% ipython --no-banner

In [1]: import numpy as np

In [2]: np.set_printoptions(suppress=True, linewidth=160)

In [3]: rnd = lambda a: np.round(a, 3) + 0

In [4]: M = np.load("m.npy")

In [5]: M
Out[5]: 
array([[-1,  3, -1,  1,  2,  1,  2, -2,  1],
       [-3,  0,  3,  0, -1, -3, -3,  0, -1],
       [ 1,  1, -3, -2, -3, -3, -3,  0, -2],
       [ 1, -2,  3, -2,  1,  0, -2,  0,  2],
       [-2,  0,  0,  1,  3, -3, -1,  3, -1],
       [-3, -1,  3, -2, -1,  2, -3, -1, -2],
       [ 3,  0, -2,  0, -3, -2, -1,  1,  2]])

In [6]: np.diff(M, axis=0)
Out[6]: 
array([[-2, -3,  4, -1, -3, -4, -5,  2, -2],
       [ 4,  1, -6, -2, -2,  0,  0,  0, -1],
       [ 0, -3,  6,  0,  4,  3,  1,  0,  4],
       [-3,  2, -3,  3,  2, -3,  1,  3, -3],
       [-1, -1,  3, -3, -4,  5, -2, -4, -1],
       [ 6,  1, -5,  2, -2, -4,  2,  2,  4]])

In [7]: M[7]
---------------------------------------------------------------------------
IndexError                                Traceback (most recent call last)
Cell In[7], line 1
----> 1 M[7]

IndexError: index 7 is out of bounds for axis 0 with size 7

In [8]: rnd(M.mean(axis=0))
Out[8]: array([-0.571,  0.143,  0.429, -0.571, -0.286, -1.143, -1.571,  0.143, -0.143])

In [9]: np.linalg.rank(M)
---------------------------------------------------------------------------
AttributeError                            Traceback (most recent call last)
Cell In[9], line 1
----> 1 np.linalg.rank(M)

AttributeError: module 'numpy.linalg' has no attribute 'rank'

In [10]: rnd(np.linalg.svd(M, compute_uv=False))
Out[10]: array([9.077, 8.484, 6.464, 5.438, 3.293, 2.662, 1.153])

In [11]: np.zeros(7, 9)
---------------------------------------------------------------------------
TypeError                                 Traceback (most recent call last)
Cell In[11], line 1
----> 1 np.zeros(7, 9)

TypeError: Cannot interpret '9' as a data type
